In [1]: import numpy as np

In [2]: np.set_printoptions(precision=1, suppress=True, linewidth=160, floatmode="fixed")

In [3]: rd = lambda a: np.round(a, 1) + 0

In [4]: K = np.loadtxt("test19.csv", delimiter=",")

In [5]: K
Out[5]: 
array([[6.0, 6.0, 6.0, 4.0],
       [0.0, 0.0, 0.0, 0.0],
       [0.0, 0.0, 0.0, 0.0],
       [3.0, 3.0, 3.0, 2.0]])

In [6]: vec = np.array([2, 2, 1, 5])

In [7]: (K * vec).sum(axis=1)
Out[7]: array([50.0,  0.0,  0.0, 25.0])

In [8]: K @ vec
Out[8]: array([50.0,  0.0,  0.0, 25.0])

In [9]: K @ np.ones(4)
Out[9]: array([22.0,  0.0,  0.0, 11.0])

In [10]: np.linalg.norm(K @ vec) <= np.linalg.norm(K, 2) * np.linalg.norm(vec) + 1e-9
Out[10]: np.True_

In [11]: (K @ vec).argmax()
Out[11]: np.int64(0)

In [12]: X = np.diag(10 * np.array([-1, 3, 1, -2, -1])) + np.array([[5, 2, 4, 3, 0],
    ...:     [1, 4, 3, 1, 2],
    ...:     [1, 0, 4, 2, 3],
    ...:     [0, 4, 3, 2, 4],
    ...:     [5, 2, 2, 3, 1]])

In [13]: X
Out[13]: 
array([[ -5,   2,   4,   3,   0],
       [  1,  34,   3,   1,   2],
       [  1,   0,  14,   2,   3],
       [  0,   4,   3, -18,   4],
       [  5,   2,   2,   3,  -9]])

In [14]: out = np.linalg.inv(X)

In [15]: rd(np.linalg.det(X) * np.linalg.det(out))
Out[15]: np.float64(1.0)

In [16]: rd(np.linalg.det(X) * out)
Out[16]: 
array([[ 79632.0,  -5548.0, -22972.0,   9644.0,  -4604.0],
       [ -3615.0, -12765.0,   4290.0,  -1155.0,  -1920.0],
       [-15528.0,   2392.0, -25112.0,  -7076.0, -10984.0],
       [  5934.0,  -3926.0,  -7664.0,  26278.0,   8252.0],
       [ 41964.0,  -6696.0, -19944.0,  12288.0,  47292.0]])

In [17]: (np.abs(out) > 1e-9).astype(int)
Out[17]: 
array([[1, 1, 1, 1, 1],
       [1, 1, 1, 1, 1],
       [1, 1, 1, 1, 1],
       [1, 1, 1, 1, 1],
       [1, 1, 1, 1, 1]])

In [18]: rd(np.linalg.inv(out))
Out[18]: 
array([[ -5.0,   2.0,   4.0,   3.0,   0.0],
       [  1.0,  34.0,   3.0,   1.0,   2.0],
       [  1.0,   0.0,  14.0,   2.0,   3.0],
       [  0.0,   4.0,   3.0, -18.0,   4.0],
       [  5.0,   2.0,   2.0,   3.0,  -9.0]])

In [19]: np.allclose(out, X.T)
Out[19]: False
